$ python3 -q
>>> import numpy as np
>>> np.set_printoptions(precision=2, suppress=True, linewidth=100)
>>> def rd(a):
...     return np.round(a, 2) + 0
... 
>>> X = np.loadtxt("a.csv", delimiter=",")
>>> rd(X)
array([[ 1.57,  0.65,  4.7 ],
       [ 0.22,  4.51,  2.15],
       [-0.71, -3.7 , -3.28],
       [ 1.3 ,  2.02,  4.39],
       [ 0.23,  4.5 ,  2.16],
       [ 1.66, -2.76,  3.83],
       [ 0.42,  4.24,  2.61],
       [ 1.65, -2.82,  3.78],
       [-0.4 ,  4.96,  0.52],
       [-0.34, -4.36, -2.43],
       [-1.14,  4.55, -1.74],
       [ 0.66, -4.95,  0.22],
       [ 1.29, -4.27,  2.27],
       [ 1.26, -4.34,  2.14],
       [ 0.67,  3.78,  3.2 ],
       [ 0.1 , -4.82, -1.34],
       [ 0.8 ,  3.51,  3.47],
       [-1.73,  1.44, -4.46],
       [ 1.26,  2.16,  4.33],
       [ 0.53,  4.06,  2.87],
       [ 0.37, -4.95, -0.61]])
>>> rd(np.linalg.norm(X, 2) / np.linalg.norm(X))
np.float64(0.81)
>>> np.linalg.cond(X) > 100
np.True_
>>> [round(float(x), 2) for x in np.linalg.svd(X, compute_uv=False)[:3]]
[18.56, 13.43, 0.0]
>>> rd(np.trace(np.linalg.pinv(X) @ X))
np.float64(2.0)
>>> np.unique(X.round(6), axis=0).shape
(21, 3)
>>> rd(X @ np.linalg.pinv(X) @ X)
array([[ 1.57,  0.65,  4.7 ],
       [ 0.22,  4.51,  2.15],
       [-0.71, -3.7 , -3.28],
       [ 1.3 ,  2.02,  4.39],
       [ 0.23,  4.5 ,  2.16],
       [ 1.66, -2.76,  3.83],
       [ 0.42,  4.24,  2.61],
       [ 1.65, -2.82,  3.78],
       [-0.4 ,  4.96,  0.52],
       [-0.34, -4.36, -2.43],
       [-1.14,  4.55, -1.74],
       [ 0.66, -4.95,  0.22],
       [ 1.29, -4.27,  2.27],
       [ 1.26, -4.34,  2.14],
       [ 0.67,  3.78,  3.2 ],
       [ 0.1 , -4.82, -1.34],
       [ 0.8 ,  3.51,  3.47],
       [-1.73,  1.44, -4.46],
       [ 1.26,  2.16,  4.33],
       [ 0.53,  4.06,  2.87],
       [ 0.37, -4.95, -0.61]])
>>> A = np.array([[0, 0, 1, 1], [0, 0, 1, 1], [1, 1, 0, 1], [1, 1, 1, 0]])
>>> rd(np.linalg.eigvalsh(A).min())
np.float64(-1.56)
>>> r = np.linalg.matrix_rank(A)
>>> r
np.int64(3)
>>> ns = np.linalg.svd(A)[2][r:].T
>>> [int(np.linalg.matrix_rank(A[:, :j + 1])) for j in range(4)]
[1, 1, 2, 3]
>>> [int(np.linalg.matrix_rank(np.delete(A, i, axis=0))) for i in range(4)]
[3, 3, 2, 2]
>>> rd(A @ ns)
array([[0.],
       [0.],
       [0.],
       [0.]])
>>> rd(ns[:, 0] / ns[np.abs(ns[:, 0]).round(6).argmax(), 0])
array([ 1., -1.,  0.,  0.])
>>> ns.shape
(4, 1)
>>> rd(ns @ ns.T)
array([[ 0.5, -0.5,  0. ,  0. ],
       [-0.5,  0.5,  0. ,  0. ],
       [ 0. ,  0. ,  0. ,  0. ],
       [ 0. ,  0. ,  0. ,  0. ]])
>>> np.linalg.matrix_rank(A.T @ A), np.linalg.matrix_rank(A @ A.T)
(np.int64(3), np.int64(3))
>>> left, s, Vt = np.linalg.svd(A, full_matrices=False)
>>> rd(np.sqrt((s ** 2).sum())), rd(np.linalg.norm(A))
(np.float64(3.16), np.float64(3.16))
>>> rd(Vt @ Vt.T)
array([[1., 0., 0., 0.],
       [0., 1., 0., 0.],
       [0., 0., 1., 0.],
       [0., 0., 0., 1.]])
>>> rd(left.T @ left)
array([[1., 0., 0., 0.],
       [0., 1., 0., 0.],
       [0., 0., 1., 0.],
       [0., 0., 0., 1.]])
>>> (s > 1e-8).sum()
np.int64(3)
>>> rd(s)
array([2.56, 1.56, 1.  , 0.  ])
>>> rd(np.cumsum(s ** 2) / np.sum(s ** 2))
array([0.66, 0.9 , 1.  , 1.  ])
>>> np.allclose(left * s @ Vt, A)
True
>>> rd(np.abs(Vt[0]))
array([0.44, 0.44, 0.56, 0.56])
>>> rd(left.T @ A @ Vt.T)
array([[2.56, 0.  , 0.  , 0.  ],
       [0.  , 1.56, 0.  , 0.  ],
       [0.  , 0.  , 1.  , 0.  ],
       [0.  , 0.  , 0.  , 0.  ]])
>>> f = np.array([3, 5, 3])
>>> K = f[np.abs(np.subtract.outer(np.arange(3), np.arange(3)))]
>>> K
array([[3, 5, 3],
       [5, 3, 5],
       [3, 5, 3]])
>>> np.unique(K.round(6), axis=0).shape
(2, 3)
>>> np.allclose(K[:-1].T @ np.linalg.lstsq(K[:-1].T, K[-1])[0], K[-1])
True
>>> np.abs(np.diag(np.linalg.qr(K)[1])) > 1e-9
array([ True,  True, False])
>>> rd(np.trace(np.linalg.pinv(K) @ K))
np.float64(2.0)
>>> np.linalg.lstsq(K[:-1].T, K[-1])[2]
np.int32(2)
